% ipython --no-banner

In [1]: import numpy as np

In [2]: from numpy import linalg as LA

In [3]: np.set_printoptions(precision=2, suppress=True, linewidth=200, floatmode="fixed")

In [4]: Z = np.array([[0, 5, 8, 2], [0, 3, 9, 0]])

In [5]: W0 = np.repeat(Z, 29 // 2, axis=0)

In [6]: rng = np.random.default_rng(876)

In [7]: W0 = W0 + 0.3 * rng.normal(size=W0.shape)

In [8]: W0.round(2) + 0
Out[8]: 
array([[ 0.38,  5.34,  8.25,  1.91],
       [ 0.13,  5.16,  8.25,  1.85],
       [-0.09,  4.74,  7.68,  2.15],
       [-0.59,  4.55,  8.31,  1.99],
       [-0.33,  5.28,  8.02,  1.70],
       [-0.32,  5.37,  8.45,  1.96],
       [-0.49,  5.12,  8.32,  2.10],
       [ 0.11,  5.08,  7.87,  1.53],
       [ 0.00,  5.65,  8.38,  1.88],
       [ 0.21,  4.85,  7.90,  1.78],
       [-0.11,  5.62,  8.54,  2.00],
       [ 0.05,  5.01,  7.60,  2.16],
       [ 0.09,  4.94,  8.09,  2.05],
       [-0.12,  4.38,  7.47,  2.17],
       [ 0.06,  2.28,  9.10, -0.17],
       [ 0.20,  3.10,  8.83,  0.12],
       [-0.04,  3.37,  8.85, -0.22],
       [-0.30,  2.95,  8.82, -0.09],
       [ 0.03,  3.13,  9.38,  0.24],
       [-0.17,  2.92,  9.23,  0.45],
       [ 0.17,  2.85,  9.18,  0.10],
       [ 0.02,  3.16,  9.34,  0.05],
       [ 0.21,  3.26,  8.49, -0.24],
       [ 0.11,  2.68,  8.87,  0.15],
       [-0.14,  2.25,  8.99, -0.50],
       [ 0.44,  3.26,  8.74, -0.41],
       [ 0.13,  2.74,  8.60,  0.31],
       [-0.06,  3.49,  9.16, -0.22]])

In [9]: dist = LA.norm(W0[:, None] - W0[None], axis=-1)

In [10]: np.flatnonzero(dist[5] < dist.mean() / 2)
Out[10]: array([ 0,  1,  3,  4,  5,  6,  7,  8,  9, 10, 12])

In [11]: dist.shape
Out[11]: (28, 28)

In [12]: dist[5].round(6).argsort(kind="stable")[:4]
Out[12]: array([ 5, 10,  6,  8])

In [13]: Xs = W0 - W0.mean(axis=0)

In [14]: Uu, sigma, Vt = LA.svd(Xs, full_matrices=False)

In [15]: sigma ** 2 / (sigma ** 2).sum()
Out[15]: array([0.90, 0.05, 0.03, 0.01])

In [16]: Vt[0] * np.sign(Vt[0, np.abs(Vt[0]).argmax()])
Out[16]: array([-0.04,  0.71, -0.28,  0.64])

In [17]: np.abs(Vt[-1])
Out[17]: array([0.81, 0.19, 0.36, 0.41])

In [18]: (np.sign(Uu[:, 0]) == np.sign(Uu[0, 0])).astype(int)
Out[18]: array([1, 1, 1, 1, 1, 1, 1, 1, 1, 1, 1, 1, 1, 1, 0, 0, 0, 0, 0, 0, 0, 0, 0, 0, 0, 0, 0, 0])

In [19]: lab = W0[:, 0] > np.median(W0[:, 0])

In [20]: f = W0[lab].mean(axis=0) - W0[~lab].mean(axis=0)

In [21]: lab.astype(int)
Out[21]: array([1, 1, 0, 0, 0, 0, 0, 1, 0, 1, 0, 1, 1, 0, 1, 1, 0, 0, 1, 0, 1, 0, 1, 1, 0, 1, 1, 0])

In [22]: f
Out[22]: array([ 0.36, -0.37, -0.03, -0.29])

In [23]: round((((W0 - W0.mean(axis=0)) @ f > 0) == lab).mean(), 2)
Out[23]: np.float64(0.57)

In [24]: vec = np.array([2, 0, -1, -2])

In [25]: np.sign((W0 @ vec).round(6))
Out[25]: 
array([-1.00, -1.00, -1.00, -1.00, -1.00, -1.00, -1.00, -1.00, -1.00, -1.00, -1.00, -1.00, -1.00, -1.00, -1.00, -1.00, -1.00, -1.00, -1.00, -1.00, -1.00, -1.00, -1.00, -1.00, -1.00, -1.00, -1.00,
       -1.00])
